% ipython --no-banner

In [1]: import numpy as np

In [2]: np.set_printoptions(precision=2, suppress=True, linewidth=120)

In [3]: data = np.load("test4.npy")

In [4]: data
Out[4]: 
array([[ 1.1 ,  2.1 , -0.1 , 10.53],
       [ 0.6 ,  0.5 ,  0.7 ,  2.6 ],
       [ 2.3 ,  2.4 , -0.5 , 11.77],
       [ 0.9 , -0.1 ,  0.2 , -0.94],
       [ 0.2 , -0.4 ,  1.6 , -2.03],
       [ 0.4 , -0.2 ,  1.6 , -0.78],
       [-0.4 , -1.3 ,  2.1 , -6.38],
       [-1.1 ,  0.8 ,  0.  ,  3.91],
       [ 0.4 ,  0.3 , -1.3 ,  1.15],
       [-0.4 , -0.5 ,  0.8 , -2.13],
       [ 0.9 , -1.1 , -0.9 , -5.15],
       [ 0.  ,  0.1 ,  0.  ,  0.49],
       [ 0.2 ,  0.4 , -0.3 ,  1.86],
       [ 2.1 , -0.5 ,  2.  , -2.59],
       [ 0.9 ,  0.  , -0.2 ,  0.03]])

In [5]: d = np.linalg.norm(data[:, None] - data[None], axis=-1)

In [6]: (d + 1e9 * np.eye(15)).round(6).argmin(axis=1)
Out[6]: array([ 2, 12,  0, 14,  9,  4, 10,  1, 12,  4,  6, 14,  8,  4, 11])

In [7]: np.unravel_index(d.round(6).argmax(), d.shape)
Out[7]: (np.int64(2), np.int64(6))

In [8]: d.mean(axis=1).argmax()
Out[8]: np.int64(2)

In [9]: Ac = (data - data.mean(axis=0)) / data.std(axis=0)

In [10]: Ac.std(axis=0)
Out[10]: array([1., 1., 1., 1.])

In [11]: np.argwhere(np.abs(Ac) > 2)
Out[11]: 
array([[0, 3],
       [2, 0],
       [2, 1],
       [2, 3]])

In [12]: c = np.linalg.lstsq(np.delete(Ac, 3, axis=1), Ac[:, 3])[0]

In [13]: c
Out[13]: array([-0.01,  1.  ,  0.01])

In [14]: np.round(1 - np.var(Ac[:, 3] - np.delete(Ac, 3, axis=1) @ c), 2)
Out[14]: np.float64(1.0)

In [15]: cov = np.cov(data, rowvar=False)

In [16]: np.argwhere(np.triu(np.abs(np.corrcoef(data.T)) > 0.8, 1))
Out[16]: array([[1, 3]])

In [17]: np.polyfit(data[:, 1], data[:, 2], 1)
Out[17]: array([-0.46,  0.46])

In [18]: np.round(np.linalg.eigvalsh(cov)[::-1], 2) + 0
Out[18]: array([26.38,  0.9 ,  0.69,  0.  ])
